>>> import numpy as np
>>> np.set_printoptions(precision=1, suppress=True, linewidth=140, sign=" ")
>>> rnd = lambda a: np.round(a, 1) + 0
>>> F = np.load("w.npy")
>>> F
array([[-1.2, -2. , -2.6],
       [-1.9, -3.4, -4.3],
       [-0.6, -1.4, -1.8],
       [ 1.2,  2.1,  2.5],
       [ 2.1,  4. ,  5. ],
       [ 0.7,  0.9,  1.3],
       [-0.3, -0.1, -0.2],
       [ 2.3,  4.3,  5.6],
       [ 0.6,  1.2,  1.5],
       [ 0.1,  0. ,  0.2],
       [-2.1, -4.2, -5.2],
       [-3.2, -6.4, -8.1],
       [-0.7, -1.3, -1.7],
       [-2.1, -4. , -5.3],
       [ 0.4,  0.9,  1.4],
       [ 3.3,  6.7,  8.4],
       [-0.7, -1.5, -1.9],
       [-0.6, -1.2, -1.4],
       [ 3.1,  6.8,  8.4],
       [-1.2, -2.7, -3.2],
       [ 2.1,  4.3,  5.3],
       [ 2.2,  5.1,  6.4],
       [ 0.9,  2. ,  2.6],
       [ 0.8,  1.4,  1.8],
       [-3.2, -6.5, -8.2],
       [ 0.9,  1.6,  2. ],
       [-0.5, -1. , -1.2],
       [ 0.2,  0.3,  0.2],
       [-2.1, -4.2, -5.1],
       [ 2.1,  4.4,  5.6],
       [ 2. ,  3.7,  4.9],
       [-0.3, -0.4, -0.3],
       [-3.5, -6.4, -8.1]])
>>> cov = np.cov(F, rowvar=False)
>>> cov.shape
(3, 3)
>>> rnd(np.linalg.eigvalsh(cov)[::-1])
array([ 37.8,   0. ,   0. ])
>>> np.median(F, axis=0)
array([ 0.1,  0. ,  0.2])
>>> rnd(cov)
array([[  3.3,   6.7,   8.4],
       [  6.7,  13.3,  16.8],
       [  8.4,  16.8,  21.1]])
>>> rnd(np.polyfit(F[:, 2], F[:, 1], 1))
array([ 0.8,  0. ])
>>> B = F / np.sqrt((F ** 2).mean(axis=1, keepdims=True))
>>> rnd(B[24])
array([-0.5, -1. , -1.3])
>>> np.linalg.matrix_rank(F - F.mean(axis=1, keepdims=True))
np.int64(2)
